$ python3 -q
>>> import numpy as np
>>> from numpy import linalg as LA
>>> np.set_printoptions(precision=3, suppress=True, linewidth=100, sign=" ")
>>> def tidy(a):
...     return np.round(a, 3) + 0
... 
>>> rng = np.random.default_rng(2098)
>>> data = rng.normal(size=(17, 3))
>>> data = 20 * data / LA.norm(data, axis=1, keepdims=True)
>>> tidy(data)
array([[ -8.821,  16.563,   6.918],
       [  1.742,  19.438,  -4.375],
       [ 14.796,  -0.299, -13.454],
       [  2.222,   3.245,  19.609],
       [ -5.705, -10.495,  16.041],
       [ -6.857,   1.062,  18.758],
       [ -2.011,   2.186, -19.778],
       [ -5.94 ,  16.766,   9.145],
       [  1.357,  -0.178, -19.953],
       [-15.019,  11.802,   5.93 ],
       [ 19.728,  -1.758,  -2.778],
       [-17.759,  -3.19 ,  -8.629],
       [ 15.048, -12.4  ,  -4.45 ],
       [-12.312,   8.404, -13.334],
       [ 19.135,   3.283,   4.805],
       [ -4.173,  15.758,  11.587],
       [-14.938,  10.077,   8.678]])
>>> blk = np.stack([data, 5 * data, data[::-1]])
>>> LA.matrix_rank(blk)
array([ 3,  3,  3])
>>> tidy(np.einsum("bij,cij->bc", blk, blk))
array([[   6800.   ,   34000.   ,    2090.257],
       [  34000.   ,  170000.   ,   10451.287],
       [   2090.257,   10451.287,    6800.   ]])
>>> tidy(LA.norm(blk, axis=(1, 2)))
array([  82.462,  412.311,   82.462])
>>> LA.matrix_rank(blk.reshape(3, -1))
np.int64(2)
>>> vec = np.array([-8, 3, 6])
>>> a = np.maximum(data @ vec, 0)
>>> tidy(data.T @ a)
array([-12341.586,  11735.574,  12901.882])
>>> tidy(a)
array([ 161.763,   18.131,    0.   ,  109.617,  110.397,  170.588,    0.   ,  152.685,    0.   ,
        191.133,    0.   ,   80.725,    0.   ,   43.704,    0.   ,  150.182,  201.805])
>>> np.flatnonzero(a > 1e-9)
array([  0,   1,   3,   4,   5,   7,   9,  11,  13,  15,  16])
>>> tidy(np.maximum(data @ vec, 0) - np.maximum(-data @ vec, 0))
array([ 161.763,   18.131, -199.983,  109.617,  110.397,  170.588,  -96.022,  152.685, -131.113,
        191.133, -179.763,   80.725, -184.283,   43.704, -114.399,  150.182,  201.805])
>>> tidy(np.maximum(data @ (3 * vec), 0))
array([ 485.288,   54.392,    0.   ,  328.852,  331.191,  511.765,    0.   ,  458.056,    0.   ,
        573.398,    0.   ,  242.174,    0.   ,  131.111,    0.   ,  450.546,  605.415])
>>> tidy(data * (a > 1e-9)[:, None])
array([[ -8.821,  16.563,   6.918],
       [  1.742,  19.438,  -4.375],
       [  0.   ,   0.   ,   0.   ],
       [  2.222,   3.245,  19.609],
       [ -5.705, -10.495,  16.041],
       [ -6.857,   1.062,  18.758],
       [  0.   ,   0.   ,   0.   ],
       [ -5.94 ,  16.766,   9.145],
       [  0.   ,   0.   ,   0.   ],
       [-15.019,  11.802,   5.93 ],
       [  0.   ,   0.   ,   0.   ],
       [-17.759,  -3.19 ,  -8.629],
       [  0.   ,   0.   ,   0.   ],
       [-12.312,   8.404, -13.334],
       [  0.   ,   0.   ,   0.   ],
       [ -4.173,  15.758,  11.587],
       [-14.938,  10.077,   8.678]])
>>> E = np.loadtxt("out14.csv", delimiter=",")
>>> tidy(E)
array([[ 0.512, -0.488, -0.38 , -0.596],
       [-0.488,  0.512, -0.38 , -0.596],
       [-0.38 , -0.38 ,  0.705, -0.464],
       [-0.596, -0.596, -0.464,  0.271]])
>>> labels = rng.permutation(4)
>>> labels
array([ 0,  3,  2,  1])
>>> B = E[labels][:, labels]
>>> tidy(np.diag(B))
array([ 0.512,  0.271,  0.705,  0.512])
>>> tidy(np.trace(B))
np.float64(2.0)
>>> np.allclose(B, E)
False
>>> B = LA.inv(E)
>>> np.allclose(B, E.T)
True
>>> tidy(LA.det(E) * B)
array([[-0.512,  0.488,  0.38 ,  0.596],
       [ 0.488, -0.512,  0.38 ,  0.596],
       [ 0.38 ,  0.38 , -0.705,  0.464],
       [ 0.596,  0.596,  0.464, -0.271]])
>>> tidy(LA.inv(B))
array([[ 0.512, -0.488, -0.38 , -0.596],
       [-0.488,  0.512, -0.38 , -0.596],
       [-0.38 , -0.38 ,  0.705, -0.464],
       [-0.596, -0.596, -0.464,  0.271]])
>>> mat = np.array([[3.0, 1.0, -2.0, -1.0],
...     [4.0, 2.0, -2.0, 0.0],
...     [4.0, 1.0, -3.0, -1.0],
...     [4.0, 2.0, -2.0, 0.0]])
>>> U, s, vt = LA.svd(mat)
>>> tidy(s)
array([ 9.353,  1.552,  0.337,  0.   ])
>>> B = U[:, :3] @ np.diag(s[:3]) @ vt[:3]
>>> tidy(B)
array([[ 3.,  1., -2., -1.],
       [ 4.,  2., -2.,  0.],
       [ 4.,  1., -3., -1.],
       [ 4.,  2., -2.,  0.]])
>>> LA.matrix_rank(B)
np.int64(3)
>>> rank = LA.matrix_rank(mat)
>>> rank
np.int64(3)
>>> null = LA.svd(mat)[2][rank:].T
>>> np.allclose(mat @ null, 0)
True
>>> tidy(mat @ null)
array([[ 0.],
       [ 0.],
       [ 0.],
       [ 0.]])
>>> tidy(null[:, 0] / null[np.abs(null[:, 0]).round(6).argmax(), 0])
array([ 1., -1.,  1.,  0.])
>>> [int(LA.matrix_rank(mat[:, :j + 1])) for j in range(4)]
[1, 2, 2, 3]
>>> f = np.array([0, -2, 2, 0]) + 0.5
>>> A = np.outer(f, f) / (f @ f)
>>> tidy(A)
array([[ 0.028, -0.083,  0.139,  0.028],
       [-0.083,  0.25 , -0.417, -0.083],
       [ 0.139, -0.417,  0.694,  0.139],
       [ 0.028, -0.083,  0.139,  0.028]])
>>> labels = rng.permutation(4)
>>> labels
array([ 2,  1,  0,  3])
>>> B = A[labels][:, labels]
>>> tidy(np.diag(B))
array([ 0.694,  0.25 ,  0.028,  0.028])
>>> rank = LA.matrix_rank(A)
>>> rank
np.int64(1)
>>> null = LA.svd(A)[2][rank:].T
>>> tidy(null @ null.T)
array([[ 0.972,  0.083, -0.139, -0.028],
       [ 0.083,  0.75 ,  0.417,  0.083],
       [-0.139,  0.417,  0.306, -0.139],
       [-0.028,  0.083, -0.139,  0.972]])
>>> [int(LA.matrix_rank(A[:i])) for i in range(1, len(A) + 1)]
[1, 1, 1, 1]
>>> null.shape
(4, 3)
>>> tidy(A @ null)
array([[ 0.,  0.,  0.],
       [ 0.,  0.,  0.],
       [ 0.,  0.,  0.],
       [ 0.,  0.,  0.]])
>>> def softmax(z):
...     e = np.exp(z - z.max(axis=-1, keepdims=True))
...     return e / e.sum(axis=-1, keepdims=True)
... 
>>> tidy(softmax(10 * A[2]))
array([ 0.004,  0.   ,  0.992,  0.004])
>>> tidy(softmax(A[2]))
array([ 0.232,  0.133,  0.404,  0.232])
>>> tidy(softmax(A).sum(axis=1))
array([ 1.,  1.,  1.,  1.])
>>> scores = A @ A.T / np.sqrt(4)
>>> tidy(softmax(scores)[2] @ A)
array([ 0.043, -0.129,  0.216,  0.043])
>>> tidy(softmax(scores + np.triu(np.full(scores.shape, -np.inf), 1)))
array([[ 1.   ,  0.   ,  0.   ,  0.   ],
       [ 0.458,  0.542,  0.   ,  0.   ],
       [ 0.325,  0.246,  0.429,  0.   ],
       [ 0.25 ,  0.236,  0.264,  0.25 ]])
>>> vec = np.array([2, 1, -1, -2])
>>> tidy(A @ A @ vec)
array([-0.222,  0.667, -1.111, -0.222])
>>> tidy(A @ vec)
array([-0.222,  0.667, -1.111, -0.222])
>>> tidy(np.eye(4) - A)
array([[ 0.972,  0.083, -0.139, -0.028],
       [ 0.083,  0.75 ,  0.417,  0.083],
       [-0.139,  0.417,  0.306, -0.139],
       [-0.028,  0.083, -0.139,  0.972]])
>>> tidy((vec - A @ vec) @ (A @ vec))
np.float64(0.0)
>>> F = np.loadtxt("run16.csv", delimiter=",")
>>> F
array([[ 0.,  3.,  0.,  0.,  0.,  0.],
       [ 2.,  2.,  0.,  0.,  0.,  0.],
       [ 1.,  1.,  0.,  0.,  0.,  0.],
       [ 0.,  0.,  0.,  3.,  0.,  0.],
       [ 0.,  0.,  2.,  2.,  0.,  0.],
       [ 0.,  0.,  1.,  1.,  0.,  0.],
       [ 0.,  0.,  0.,  0.,  0.,  3.],
       [ 0.,  0.,  0.,  0.,  2.,  2.],
       [ 0.,  0.,  0.,  0.,  1.,  1.]])
>>> blk = np.stack([F, -2 * F, F[::-1]])
>>> LA.matrix_rank(blk)
array([ 6,  6,  6])
>>> LA.matrix_rank(blk.reshape(3, -1))
np.int64(2)
>>> blk.shape
(3, 9, 6)
>>> (blk @ F.T).shape
(3, 9, 9)
>>> blk.sum(axis=0)
array([[ 0., -3.,  0.,  0.,  1.,  1.],
       [-2., -2.,  0.,  0.,  2.,  2.],
       [-1., -1.,  0.,  0.,  0.,  3.],
       [ 0.,  0.,  1., -2.,  0.,  0.],
       [ 0.,  0.,  0.,  0.,  0.,  0.],
       [ 0.,  0., -1.,  2.,  0.,  0.],
       [ 1.,  1.,  0.,  0.,  0., -3.],
       [ 2.,  2.,  0.,  0., -2., -2.],
       [ 0.,  3.,  0.,  0., -1., -1.]])
>>> np.einsum("bij,cij->bc", blk, blk)
array([[  57., -114.,   14.],
       [-114.,  228.,  -28.],
       [  14.,  -28.,   57.]])
>>> Q, r_ = LA.qr(F)
>>> tidy(abs(r_[0, 0])), tidy(LA.norm(F[:, 0]))
(np.float64(2.236), np.float64(2.236))
>>> np.trace(Q @ Q.T)
np.float64(6.0)
>>> tidy(Q.T @ Q)
array([[ 1.,  0.,  0.,  0.,  0.,  0.],
       [ 0.,  1.,  0.,  0.,  0.,  0.],
       [ 0.,  0.,  1.,  0.,  0.,  0.],
       [ 0.,  0.,  0.,  1.,  0.,  0.],
       [ 0.,  0.,  0.,  0.,  1.,  0.],
       [ 0.,  0.,  0.,  0.,  0.,  1.]])
>>> X = np.array([[-0.1, 0.5, 0.7],
...     [-0.6, 0.2, 0.2],
...     [-0.8, 0.9, -1.1],
...     [0.4, 0.4, -1.1],
...     [1.3, -0.4, -0.7],
...     [-0.1, 2.0, -1.2],
...     [-1.1, 0.3, -0.3],
...     [0.6, -1.1, -0.1],
...     [-0.8, -0.3, 1.2],
...     [0.6, 0.1, 0.7],
...     [-16.0, -1.0, -10.0],
...     [1.9, -1.2, -0.3],
...     [0.6, -0.4, -0.7],
...     [-0.6, 0.1, 0.1],
...     [0.6, 0.5, 1.7],
...     [-1.2, -1.0, -0.5],
...     [-2.1, -0.1, -1.0],
...     [0.1, 1.5, 0.1],
...     [1.6, -1.1, -0.9],
...     [1.1, 0.8, -0.5],
...     [0.0, 1.0, 0.5]])
>>> cent = X[[12, 11]].astype(float)
>>> for _ in range(7):
...     labels = LA.norm(X[:, None] - cent, axis=-1).argmin(axis=1)
...     cent = np.array([X[labels == j].mean(axis=0) for j in range(2)])
... 
>>> labels
array([ 1,  1,  1,  1,  1,  1,  1,  1,  1,  1,  0,  1,  1,  1,  1,  1,  1,  1,  1,  1,  1])
>>> cent[1] - cent[0]
array([ 16.07 ,   1.135,   9.84 ])
>>> cent
array([[-16.   ,  -1.   , -10.   ],
       [  0.07 ,   0.135,  -0.16 ]])
>>> U, s, vt = LA.svd(cent, full_matrices=False)
>>> (s > 1e-8).sum()
np.int64(2)
>>> np.allclose(U * s @ vt, cent)
True
>>> tidy(U.T @ U)
array([[ 1.,  0.],
       [ 0.,  1.]])
>>> tidy(s / s[0])
array([ 1.   ,  0.012])
>>> tidy(s)
array([ 18.894,   0.22 ])
>>> tidy(np.sqrt((s ** 2).sum())), tidy(LA.norm(cent))
(np.float64(18.896), np.float64(18.896))
>>> W0 = np.load("w.npy")
>>> W0
array([[ 0.,  0.,  0.],
       [ 0.,  1.,  1.],
       [ 0.,  2.,  0.]])
>>> # splits into 2 blocks
>>> W0 @ W0
array([[ 0.,  0.,  0.],
       [ 0.,  3.,  1.],
       [ 0.,  2.,  2.]])
>>> (W0 + W0.T) / 2
array([[ 0. ,  0. ,  0. ],
       [ 0. ,  1. ,  1.5],
       [ 0. ,  1.5,  0. ]])
>>> tidy(LA.matrix_power(W0, 4))
array([[  0.,   0.,   0.],
       [  0.,  11.,   5.],
       [  0.,  10.,   6.]])
>>> np.trace(W0)
np.float64(1.0)
>>> (W0 - W0.T) / 2
array([[ 0. ,  0. ,  0. ],
       [ 0. ,  0. , -0.5],
       [ 0. ,  0.5,  0. ]])
>>> tidy(LA.det(W0))
np.float64(0.0)
